% python3 -q
>>> import numpy as np
>>> np.set_printoptions(precision=2, suppress=True, linewidth=140, floatmode="fixed")
>>> tidy = lambda a: np.round(a, 2) + 0
>>> A = np.array([[0.0, 2.0, -1.0, 1.0],
...     [2.0, 0.0, 0.0, 0.0],
...     [-1.0, 0.0, 0.0, 0.0],
...     [1.0, 0.0, 0.0, 0.0]])
>>> np.abs(np.diag(np.linalg.qr(A)[1])) > 1e-9
array([ True,  True, False, False])
>>> tidy(A @ np.linalg.pinv(A) @ A)
array([[ 0.00,  2.00, -1.00,  1.00],
       [ 2.00,  0.00,  0.00,  0.00],
       [-1.00,  0.00,  0.00,  0.00],
       [ 1.00,  0.00,  0.00,  0.00]])
>>> np.allclose(A[:-1].T @ np.linalg.lstsq(A[:-1].T, A[-1])[0], A[-1])
True
>>> left, sigma, vt = np.linalg.svd(A)
>>> tidy(sigma)
array([2.45, 2.45, 0.00, 0.00])
>>> M2 = left[:, :2] @ np.diag(sigma[:2]) @ vt[:2]
>>> np.linalg.matrix_rank(M2)
np.int64(2)
>>> np.linalg.matrix_rank(A, rtol=0.05)
np.int64(2)
>>> tidy(np.linalg.norm(A - M2, 2)), tidy(sigma[2])
(np.float64(0.0), np.float64(0.0))
>>> tidy(M2)
array([[ 0.00,  2.00, -1.00,  1.00],
       [ 2.00,  0.00,  0.00,  0.00],
       [-1.00,  0.00,  0.00,  0.00],
       [ 1.00,  0.00,  0.00,  0.00]])
>>> tidy(np.linalg.norm(A - M2) / np.linalg.norm(A))
np.float64(0.0)
>>> tidy(np.linalg.norm(A[1] - A[0]))
np.float64(3.16)
>>> tidy(np.linalg.norm(A) ** 2 / np.linalg.norm(A, 2) ** 2)
np.float64(2.0)
>>> tidy(np.linalg.norm(A[1], 1)), tidy(np.linalg.norm(A[1], np.inf))
(np.float64(2.0), np.float64(2.0))
>>> tidy(np.linalg.norm(A, axis=0))
array([2.45, 2.00, 1.00, 1.00])
>>> tidy(np.linalg.norm(A, 2))
np.float64(2.45)
>>> vals, evecs = np.linalg.eigh(A)
>>> x0 = np.array([-2, 2, 1, 1])
>>> np.abs(A).sum(axis=1).max(), tidy(np.abs(vals).max())
(np.float64(4.0), np.float64(2.45))
>>> tidy(np.linalg.eigvalsh(A[1:, 1:]))
array([0.00, 0.00, 0.00])
>>> tidy(evecs * np.abs(vals) @ evecs.T)
array([[ 2.45,  0.00,  0.00,  0.00],
       [ 0.00,  1.63, -0.82,  0.82],
       [ 0.00, -0.82,  0.41, -0.41],
       [ 0.00,  0.82, -0.41,  0.41]])
>>> f = np.array([-1, -1, 3, 3, -1])
>>> v = np.array([1, 3, -2, 2, -3])
>>> K = f[:, None] + v[None, :]
>>> K
array([[ 0,  2, -3,  1, -4],
       [ 0,  2, -3,  1, -4],
       [ 4,  6,  1,  5,  0],
       [ 4,  6,  1,  5,  0],
       [ 0,  2, -3,  1, -4]])
>>> [round(float(x), 2) for x in np.linalg.svd(K, compute_uv=False)[:3]]
[13.06, 8.68, 0.0]
>>> w1 = np.array([[-1, -1], [0, 0], [3, -1], [3, 3], [-3, -3]])
>>> coef = np.array([-8, -9])
>>> act = np.maximum(K @ w1 + coef, 0)
>>> (act > 0).mean(axis=0)
array([0.40, 1.00])
>>> (act > 0).astype(int)
array([[0, 1],
       [0, 1],
       [1, 1],
       [1, 1],
       [0, 1]])
>>> basis = np.array([[-1, 1], [3, 2]])
>>> (act @ basis).round(6).argmax(axis=1)
array([0, 0, 1, 1, 0])
>>> act @ basis
array([[27, 18],
       [27, 18],
       [-3,  8],
       [-3,  8],
       [27, 18]])
>>> w1 @ basis
array([[-2, -3],
       [ 0,  0],
       [-6,  1],
       [ 6,  9],
       [-6, -9]])
>>> f = np.array([2, 2, 0, 0])
>>> feats = 3 * np.eye(4) + np.outer(f, f)
>>> feats
array([[7.00, 4.00, 0.00, 0.00],
       [4.00, 7.00, 0.00, 0.00],
       [0.00, 0.00, 3.00, 0.00],
       [0.00, 0.00, 0.00, 3.00]])
>>> # equal to its transpose
>>> q, evecs = np.linalg.qr(feats[:, :1])[0], np.linalg.qr(feats[:, 1:])[0]
>>> sigma = np.linalg.svd(q.T @ evecs, compute_uv=False)
>>> tidy(np.linalg.norm(q @ q.T - evecs @ evecs.T, 2))
np.float64(1.0)
>>> tidy(np.linalg.det(2 * feats)), tidy(np.linalg.det(feats))
(np.float64(4752.0), np.float64(297.0))
>>> np.einsum("ij,ji->", feats, feats)
np.float64(148.0)
>>> np.kron(np.eye(2, dtype=int), feats)
array([[7.00, 4.00, 0.00, 0.00, 0.00, 0.00, 0.00, 0.00],
       [4.00, 7.00, 0.00, 0.00, 0.00, 0.00, 0.00, 0.00],
       [0.00, 0.00, 3.00, 0.00, 0.00, 0.00, 0.00, 0.00],
       [0.00, 0.00, 0.00, 3.00, 0.00, 0.00, 0.00, 0.00],
       [0.00, 0.00, 0.00, 0.00, 7.00, 4.00, 0.00, 0.00],
       [0.00, 0.00, 0.00, 0.00, 4.00, 7.00, 0.00, 0.00],
       [0.00, 0.00, 0.00, 0.00, 0.00, 0.00, 3.00, 0.00],
       [0.00, 0.00, 0.00, 0.00, 0.00, 0.00, 0.00, 3.00]])
>>> np.poly(feats)
array([   1.00,  -20.00,  126.00, -324.00,  297.00])
>>> tidy(np.linalg.eigvals(feats).sum().real)
np.float64(20.0)
>>> q = feats.astype(float).copy()
>>> for j in range(4):
...     q[:, j] -= q[:, :j] @ (q[:, :j].T @ q[:, j])
...     q[:, j] /= np.linalg.norm(q[:, j])
... 
>>> tidy(q.T @ q)
array([[1.00, 0.00, 0.00, 0.00],
       [0.00, 1.00, 0.00, 0.00],
       [0.00, 0.00, 1.00, 0.00],
       [0.00, 0.00, 0.00, 1.00]])
>>> low = np.linalg.cholesky(feats)
>>> tidy(low)
array([[2.65, 0.00, 0.00, 0.00],
       [1.51, 2.17, 0.00, 0.00],
       [0.00, 0.00, 1.73, 0.00],
       [0.00, 0.00, 0.00, 1.73]])
>>> np.linalg.eigvalsh(feats).min() > 0
np.True_
>>> tidy(low @ low.T)
array([[7.00, 4.00, 0.00, 0.00],
       [4.00, 7.00, 0.00, 0.00],
       [0.00, 0.00, 3.00, 0.00],
       [0.00, 0.00, 0.00, 3.00]])
>>> vals, evecs = np.linalg.eig(feats)
>>> feats @ evecs[:, 0] - vals[0] * evecs[:, 0]
array([0.00, 0.00, 0.00, 0.00])
>>> tidy(np.sort(np.linalg.eigvals(feats @ feats)))
array([  9.00,   9.00,   9.00, 121.00])
>>> np.prod(vals)
np.float64(297.0)
>>> tidy(np.sort(np.linalg.eigvals(feats.T)))
array([ 3.00,  3.00,  3.00, 11.00])
>>> data = np.loadtxt("w.csv", delimiter=",")
>>> data
array([[-2.10, -1.00, -0.10],
       [-1.30,  1.00, -2.20],
       [-0.40,  0.10, -0.50]])
>>> G = data.T @ data
>>> tidy(np.trace(G)), tidy((data ** 2).sum())
(np.float64(13.37), np.float64(13.37))
>>> tidy(np.linalg.svd(data, compute_uv=False) ** 2)
array([9.10, 4.27, 0.00])
>>> (data @ data.T).shape
(3, 3)
>>> tidy(np.diag(G))
array([6.26, 2.01, 5.10])
>>> tidy(np.linalg.eigvalsh(G)[::-1])
array([9.10, 4.27, 0.00])
>>> def softmax(z):
...     e = np.exp(z - z.max(axis=-1, keepdims=True))
...     return e / e.sum(axis=-1, keepdims=True)
... 
>>> tidy(softmax(10 * data[2]))
array([0.01, 0.99, 0.00])
>>> tidy(softmax(data[2]))
array([0.28, 0.46, 0.25])
>>> softmax(data).sum(axis=1)
array([1.00, 1.00, 1.00])
>>> att = data @ data.T / np.sqrt(3)
>>> tidy(softmax(att))
array([[0.83, 0.11, 0.06],
       [0.04, 0.93, 0.03],
       [0.28, 0.49, 0.23]])
>>> np.linalg.matrix_rank(data)
np.int64(3)
>>> data.shape
(3, 3)
>>> np.count_nonzero(data)
np.int64(9)
>>> tidy(np.linalg.norm(data))
np.float64(3.66)
>>> tidy(np.linalg.svd(data, compute_uv=False))
array([3.02, 2.07, 0.05])
>>> tidy(data.mean(axis=0))
array([-1.27,  0.03, -0.93])
>>> tidy(data.sum(axis=0))
array([-3.80,  0.10, -2.80])
>>> np.zeros(3, 3)
Traceback (most recent call last):
  File "<python-input-84>", line 1, in <module>
    np.zeros(3, 3)
    ~~~~~~~~^^^^^^
TypeError: Cannot interpret '3' as a data type
>>> np.abs(data).max()
np.float64(2.2)
>>> M = np.loadtxt("a.csv", delimiter=",")
>>> M
array([[ 1.00, -1.00, -1.00,  1.00,  1.00, -1.00, -1.00,  1.00],
       [ 1.00, -1.00, -1.00,  1.00, -1.00,  1.00,  1.00, -1.00],
       [ 1.00,  1.00,  1.00,  1.00,  1.00,  1.00,  1.00,  1.00],
       [ 1.00, -1.00,  1.00, -1.00,  1.00, -1.00,  1.00, -1.00]])
>>> th = np.radians(45)
>>> r_ = np.eye(8)
>>> r_[6, 6] = r_[1, 1] = np.cos(th)
>>> r_[6, 1], r_[1, 6] = -np.sin(th), np.sin(th)
>>> tidy(r_)
array([[ 1.00,  0.00,  0.00,  0.00,  0.00,  0.00,  0.00,  0.00],
       [ 0.00,  0.71,  0.00,  0.00,  0.00,  0.00,  0.71,  0.00],
       [ 0.00,  0.00,  1.00,  0.00,  0.00,  0.00,  0.00,  0.00],
       [ 0.00,  0.00,  0.00,  1.00,  0.00,  0.00,  0.00,  0.00],
       [ 0.00,  0.00,  0.00,  0.00,  1.00,  0.00,  0.00,  0.00],
       [ 0.00,  0.00,  0.00,  0.00,  0.00,  1.00,  0.00,  0.00],
       [ 0.00, -0.71,  0.00,  0.00,  0.00,  0.00,  0.71,  0.00],
       [ 0.00,  0.00,  0.00,  0.00,  0.00,  0.00,  0.00,  1.00]])
>>> M2 = M @ r_.T
>>> tidy(np.linalg.det(r_)), tidy(np.trace(r_))
(np.float64(1.0), np.float64(7.41))
>>> np.allclose(M @ M.T, M2 @ M2.T)
True
>>> tidy(M2)
array([[ 1.00, -1.41, -1.00,  1.00,  1.00, -1.00,  0.00,  1.00],
       [ 1.00,  0.00, -1.00,  1.00, -1.00,  1.00,  1.41, -1.00],
       [ 1.00,  1.41,  1.00,  1.00,  1.00,  1.00,  0.00,  1.00],
       [ 1.00,  0.00,  1.00, -1.00,  1.00, -1.00,  1.41, -1.00]])
>>> tidy(np.linalg.svd(M, compute_uv=False)), tidy(np.linalg.svd(M2, compute_uv=False))
(array([2.83, 2.83, 2.83, 2.83]), array([2.83, 2.83, 2.83, 2.83]))
>>> f = np.array([3, 2, 5])
>>> M2 = data + np.outer(f, np.eye(3)[2])
>>> tidy(np.linalg.det(M2) / np.linalg.det(data)), tidy(1 + np.linalg.solve(data, f)[2])
(np.float64(-44.23), np.float64(-44.23))
>>> np.linalg.matrix_rank(M2 - data)
np.int64(1)
>>> np.linalg.matrix_rank(np.linalg.inv(M2) - np.linalg.inv(data), tol=1e-8)
np.int64(1)
>>> tidy(M2)
array([[-2.10, -1.00,  2.90],
       [-1.30,  1.00, -0.20],
       [-0.40,  0.10,  4.50]])
>>> X = np.load("data.npy")
>>> X
array([[10, -5,  6,  9],
       [-5,  5,  3, -8],
       [ 6,  3, 18, -3],
       [ 9, -8, -3, 13]])
>>> M2 = X[0, 0] * X[1:] - np.outer(X[1:, 0], X[0])
>>> M2
array([[  0,  25,  60, -35],
       [  0,  60, 144, -84],
       [  0, -35, -84,  49]])
>>> np.linalg.matrix_rank(M2), np.linalg.matrix_rank(X)
(np.int64(1), np.int64(2))
>>> left, sigma, vt = np.linalg.svd(X)
>>> np.argmax(sigma[:-1] / (sigma[1:] + 1e-6)) + 1
np.int64(2)
>>> tidy(sigma)
array([25.00, 21.00,  0.00,  0.00])
>>> M2 = left[:, :2] @ np.diag(sigma[:2]) @ vt[:2]
>>> np.linalg.matrix_rank(X, rtol=0.05)
np.int64(2)
>>> rk = np.linalg.matrix_rank(X)
>>> rk
np.int64(2)
>>> N = np.linalg.svd(X)[2][rk:].T
>>> [int(np.linalg.matrix_rank(X[:i])) for i in range(1, len(X) + 1)]
[1, 2, 2, 2]
>>> vals, evecs = np.linalg.eigh(X)
>>> x0 = np.array([1, -3, 1, -4])
>>> np.abs(X).sum(axis=1).max(), tidy(np.abs(vals).max())
(np.int64(33), np.float64(25.0))
>>> tidy(evecs * np.maximum(vals, 0) @ evecs.T)
array([[10.00, -5.00,  6.00,  9.00],
       [-5.00,  5.00,  3.00, -8.00],
       [ 6.00,  3.00, 18.00, -3.00],
       [ 9.00, -8.00, -3.00, 13.00]])
>>> tidy(np.linalg.eigvalsh(X[1:, 1:]))
array([ 0.00, 13.88, 22.12])
>>> tidy(evecs * np.abs(vals) @ evecs.T)
array([[10.00, -5.00,  6.00,  9.00],
       [-5.00,  5.00,  3.00, -8.00],
       [ 6.00,  3.00, 18.00, -3.00],
       [ 9.00, -8.00, -3.00, 13.00]])
>>> x0 @ X @ x0
np.int64(65)
>>> m1 = np.load("mat.npy")
>>> m1
array([[ 1,  1, -1, -1,  1,  1, -1, -1],
       [ 1, -1, -1,  1,  1, -1, -1,  1],
       [ 1, -1,  1, -1,  1, -1,  1, -1],
       [ 1,  1,  1,  1, -1, -1, -1, -1]])
>>> M2 = m1 / np.sqrt((m1 ** 2).mean(axis=1, keepdims=True))
>>> np.linalg.matrix_rank(m1 - m1.mean(axis=1, keepdims=True))
np.int64(4)
>>> M2[0]
array([ 1.00,  1.00, -1.00, -1.00,  1.00,  1.00, -1.00, -1.00])
>>> tidy(np.linalg.norm(M2, axis=1))
array([2.83, 2.83, 2.83, 2.83])
>>> np.linalg.matrix_rank(M2) == np.linalg.matrix_rank(m1)
np.True_
>>> W0 = np.loadtxt("arr.csv", delimiter=",")
>>> W0
array([[-0.05,  0.00,  1.00,  0.50],
       [-0.54,  0.30, -0.70, -1.50],
       [ 2.71, -1.30,  0.60,  0.90],
       [-3.77,  1.90, -0.60,  0.50],
       [-2.34,  1.20, -0.50,  1.00],
       [ 1.40, -0.70, -0.10, -1.40],
       [-2.09,  1.00,  0.50,  1.90],
       [-1.34,  0.60, -0.30,  1.10],
       [-1.00,  0.50,  0.00, -0.50],
       [-1.16,  0.60,  1.00, -0.70],
       [-0.01,  0.00,  1.20,  0.70],
       [ 1.64, -0.80,  1.00, -0.50],
       [ 0.37, -0.20, -2.30, -1.30],
       [-4.45,  2.20,  1.00, -0.50]])
>>> cen = (W0 - W0.mean(axis=0)) / W0.std(axis=0)
>>> tidy(cen.std(axis=0))
array([1.00, 1.00, 1.00, 1.00])
>>> coef = np.linalg.lstsq(np.delete(cen, 2, axis=1), cen[:, 2])[0]
>>> tidy(coef)
array([2.60, 2.48, 0.35])
>>> tidy(1 - np.var(cen[:, 2] - np.delete(cen, 2, axis=1) @ coef))
np.float64(0.11)
>>> np.abs(coef).argmax()
np.int64(0)
